$ python3 -q
>>> import numpy as np
>>> np.set_printoptions(precision=2, suppress=True, linewidth=120, sign=" ")
>>> f = np.array([1, 0, 0, 0, 3, 2, 0, 0, 2, 3])
>>> A = np.array([np.roll(f, i) for i in range(10)])
>>> A
array([[ 1,  0,  0,  0,  3,  2,  0,  0,  2,  3],
       [ 3,  1,  0,  0,  0,  3,  2,  0,  0,  2],
       [ 2,  3,  1,  0,  0,  0,  3,  2,  0,  0],
       [ 0,  2,  3,  1,  0,  0,  0,  3,  2,  0],
       [ 0,  0,  2,  3,  1,  0,  0,  0,  3,  2],
       [ 2,  0,  0,  2,  3,  1,  0,  0,  0,  3],
       [ 3,  2,  0,  0,  2,  3,  1,  0,  0,  0],
       [ 0,  3,  2,  0,  0,  2,  3,  1,  0,  0],
       [ 0,  0,  3,  2,  0,  0,  2,  3,  1,  0],
       [ 0,  0,  0,  3,  2,  0,  0,  2,  3,  1]])
>>> f, g = A[2], A[1]
>>> f @ g
np.int64(15)
>>> f @ f
np.int64(27)
>>> p = (f @ g) / (f @ f) * f
>>> g - p
array([ 1.89, -0.67, -0.56,  0.  ,  0.  ,  3.  ,  0.33, -1.11,  0.  ,  2.  ])
>>> round(float(np.linalg.norm(f + g) ** 2 + np.linalg.norm(f - g) ** 2), 2)
108.0
>>> np.fft.fft(A[0])
array([11.  +0.j  , -0.38+1.9j ,  3.24+6.88j, -2.62-1.18j, -1.24+1.62j,  1.  +0.j  , -1.24-1.62j, -2.62+1.18j,
        3.24-6.88j, -0.38-1.9j ])
>>> np.sort(np.abs(np.fft.fft(A[0]))), np.sort(np.linalg.svd(A, compute_uv=False))
(array([  1.  ,   1.94,   1.94,   2.04,   2.04,   2.87,   2.87,   7.6 ,   7.6 ,  11.  ]), array([  1.  ,   1.94,   1.94,   2.04,   2.04,   2.87,   2.87,   7.6 ,   7.6 ,  11.  ]))
>>> A @ (-1.0) ** np.arange(10)
array([ 1., -1.,  1., -1.,  1., -1.,  1., -1.,  1., -1.])
>>> A @ np.ones(10)
array([ 11.,  11.,  11.,  11.,  11.,  11.,  11.,  11.,  11.,  11.])
>>> B = A / np.sqrt((A ** 2).mean(axis=1, keepdims=True))
>>> np.linalg.norm(B, axis=1)
array([ 3.16,  3.16,  3.16,  3.16,  3.16,  3.16,  3.16,  3.16,  3.16,  3.16])
>>> rng = np.random.default_rng(18)
>>> labels = rng.permutation(10)
>>> labels
array([ 2,  8,  4,  0,  5,  6,  1,  7,  9,  3])
>>> B = A[labels][:, labels]
>>> np.diag(B)
array([ 1,  1,  1,  1,  1,  1,  1,  1,  1,  1])
>>> B
array([[ 1,  0,  0,  2,  0,  3,  3,  2,  0,  0],
       [ 3,  1,  0,  0,  0,  2,  0,  3,  0,  2],
       [ 2,  3,  1,  0,  0,  0,  0,  0,  2,  3],
       [ 0,  2,  3,  1,  2,  0,  0,  0,  3,  0],
       [ 0,  0,  3,  2,  1,  0,  0,  0,  3,  2],
       [ 0,  0,  2,  3,  3,  1,  2,  0,  0,  0],
       [ 0,  0,  0,  3,  3,  2,  1,  0,  2,  0],
       [ 2,  0,  0,  0,  2,  3,  3,  1,  0,  0],
       [ 0,  3,  2,  0,  0,  0,  0,  2,  1,  3],
       [ 3,  2,  0,  0,  0,  0,  2,  3,  0,  1]])
